$ python -q
>>> import numpy as np
>>> np.set_printoptions(suppress=True, linewidth=160)
>>> rnd = lambda a: np.round(a, 2) + 0
>>> X = np.array([[1, -1, -1, 1, 1, -1, -1, 1],
...     [1, 1, -1, -1, -1, -1, 1, 1],
...     [1, 1, -1, -1, 1, 1, -1, -1]])
>>> print(X)
[[ 1 -1 -1  1  1 -1 -1  1]
 [ 1  1 -1 -1 -1 -1  1  1]
 [ 1  1 -1 -1  1  1 -1 -1]]
>>> B = X / np.sqrt((X ** 2).mean(axis=1, keepdims=True))
>>> print(rnd(np.linalg.norm(B, axis=1)))
[2.83 2.83 2.83]
>>> print(X - X.mean(axis=1, keepdims=True))
[[ 1. -1. -1.  1.  1. -1. -1.  1.]
 [ 1.  1. -1. -1. -1. -1.  1.  1.]
 [ 1.  1. -1. -1.  1.  1. -1. -1.]]
>>> print(np.linalg.matrix_rank(X - X.mean(axis=1, keepdims=True)))
3
>>> J = np.load("layer13.npy")
>>> print(J)
[[ 0.  -0.6  0.3]
 [ 1.9 -0.9 -0.5]
 [ 0.8 -0.2  1.5]
 [-1.  -1.4  2. ]
 [ 0.1  1.  -0.4]
 [10.  -5.   9. ]
 [ 2.7 -0.9 -1.4]
 [ 0.8  1.8 -0.3]
 [ 0.5 -1.3 -1.6]
 [-1.1 -0.6  0.2]
 [-1.2 -0.3  0.5]
 [ 0.   0.6 -1. ]
 [-0.7  0.4  1.6]
 [-0.4  0.5 -1.8]
 [ 0.8 -0.4 -2. ]
 [-0.2  0.5 -0.1]
 [-0.5 -0.2  1.2]
 [ 2.2  0.  -0.5]
 [ 1.3  0.4 -0.3]
 [ 0.2  0.3 -1.1]]
>>> # row 5 is much longer than the rest
>>> x = np.array([-1, 2, 0])
>>> target = J @ x
>>> b, lr = np.zeros(3), 1 / np.linalg.norm(J, 2) ** 2
>>> for i in range(200):
...     b -= lr * J.T @ (J @ b - target)
...     if i % 50 == 0: print(i, round(np.linalg.norm(J @ b - target), 2))
... 
0 5.98
50 0.42
100 0.03
150 0.0
>>> print(rnd(b))
[-1.  2.  0.]
>>> f = np.array([2, 0, 2])
>>> print(rnd(np.convolve(J[17], f)))
[ 4.4  0.   3.4  0.  -1. ]
>>> print(rnd(np.array([np.convolve(row, f, "same") for row in J])))
[[ -1.2   0.6  -1.2]
 [ -1.8   2.8  -1.8]
 [ -0.4   4.6  -0.4]
 [ -2.8   2.   -2.8]
 [  2.   -0.6   2. ]
 [-10.   38.  -10. ]
 [ -1.8   2.6  -1.8]
 [  3.6   1.    3.6]
 [ -2.6  -2.2  -2.6]
 [ -1.2  -1.8  -1.2]
 [ -0.6  -1.4  -0.6]
 [  1.2  -2.    1.2]
 [  0.8   1.8   0.8]
 [  1.   -4.4   1. ]
 [ -0.8  -2.4  -0.8]
 [  1.   -0.6   1. ]
 [ -0.4   1.4  -0.4]
 [  0.    3.4   0. ]
 [  0.8   2.    0.8]
 [  0.6  -1.8   0.6]]
>>> D = np.linalg.norm(J[:, None] - J[None], axis=-1)
>>> print(np.flatnonzero(D[13] < D.mean() / 2))
[ 4 11 13 14 19]
>>> print(D.mean(axis=1).argmax())
5
>>> rng = np.random.default_rng(56)
>>> mat = rng.normal(size=(10, 3)) + 3 * np.array([0, 2, 0])
>>> print(rnd(mat))
[[-0.85  6.32  1.79]
 [ 0.88  6.37  1.49]
 [ 0.73  8.08 -1.34]
 [ 0.13  6.54 -0.67]
 [ 0.02  4.94 -1.35]
 [ 1.22  3.6  -1.56]
 [-0.41  4.99  0.97]
 [ 0.65  6.27  1.55]
 [ 1.18  7.15  0.38]
 [ 0.04  6.88  0.98]]
>>> Xc = J - J.mean(axis=0)
>>> vecs = np.linalg.svd(Xc)[2][:1]
>>> B = Xc - Xc @ vecs.T @ vecs
>>> print(rnd((Xc @ vecs.T).std(axis=0)))
[3.21]
>>> print(np.linalg.norm(B, axis=1).round(6).argmax())
3
>>> print(rnd(B.std(axis=0)))
[0.93 0.69 0.95]
>>> print(rnd(mat.mean(axis=0)))
[0.36 6.11 0.22]
>>> print(np.unravel_index(np.abs(mat).argmax(), mat.shape))
(np.int64(2), np.int64(1))
>>> print(rnd(np.linalg.norm(mat)))
20.26
>>> Xc = mat - mat.mean(axis=0)
>>> U, sv, vt = np.linalg.svd(Xc, full_matrices=False)
>>> print(np.searchsorted(np.cumsum(sv ** 2) / (sv ** 2).sum(), 0.9) + 1)
2
>>> print(rnd((sv ** 2).sum() ** 2 / (sv ** 4).sum()))
2.29
>>> print(np.abs(U[:, 0]).argmax())
5
>>> print(np.linalg.matrix_rank(Xc))
3
>>> print((np.sign(U[:, 0]) == np.sign(U[0, 0])).astype(int))
[1 1 0 0 0 0 0 1 1 1]
>>> m1 = np.array([[-12.53, -20.12, -34.07],
...     [-11.0, -13.24, -26.71],
...     [-9.32, -7.23, -19.66],
...     [-7.88, -3.37, -14.53],
...     [-7.69, -2.93, -13.89],
...     [-6.37, -0.51, -9.97],
...     [-3.05, 1.67, -3.05],
...     [-1.46, 1.08, -1.13],
...     [-1.26, 0.95, -0.93],
...     [-0.44, 0.35, -0.29],
...     [3.45, 0.2, 2.13],
...     [3.63, 0.66, 2.36],
...     [3.74, 1.03, 2.54],
...     [3.88, 1.52, 2.78]])
>>> print(m1)
[[-12.53 -20.12 -34.07]
 [-11.   -13.24 -26.71]
 [ -9.32  -7.23 -19.66]
 [ -7.88  -3.37 -14.53]
 [ -7.69  -2.93 -13.89]
 [ -6.37  -0.51  -9.97]
 [ -3.05   1.67  -3.05]
 [ -1.46   1.08  -1.13]
 [ -1.26   0.95  -0.93]
 [ -0.44   0.35  -0.29]
 [  3.45   0.2    2.13]
 [  3.63   0.66   2.36]
 [  3.74   1.03   2.54]
 [  3.88   1.52   2.78]]
>>> P = m1 @ np.linalg.solve(m1.T @ m1, m1.T)
>>> print(np.allclose(P @ P, P))
True
>>> print(rnd(np.diag(P)))
[0.68 0.27 0.18 0.21 0.22 0.25 0.12 0.03 0.02 0.   0.19 0.23 0.27 0.32]
>>> print(rnd(np.trace(P)))
3.0
>>> data = np.loadtxt("w.csv", delimiter=",")
>>> print(rnd(data))
[[ 0.    0.03 -0.02  0.02]
 [ 0.03  0.55 -0.38  0.32]
 [-0.02 -0.38  0.26 -0.22]
 [ 0.02  0.32 -0.22  0.19]]
>>> ev, vecs = np.linalg.eigh(data)
>>> print(np.unique(ev.round(6) + 0, return_counts=True)[1])
[3 1]
>>> print(np.abs(vecs[:, -1]).round(6).argmax())
1
>>> print(rnd(np.linalg.svd(data, compute_uv=False)))
[1. 0. 0. 0.]
>>> print(rnd(ev))
[0. 0. 0. 1.]
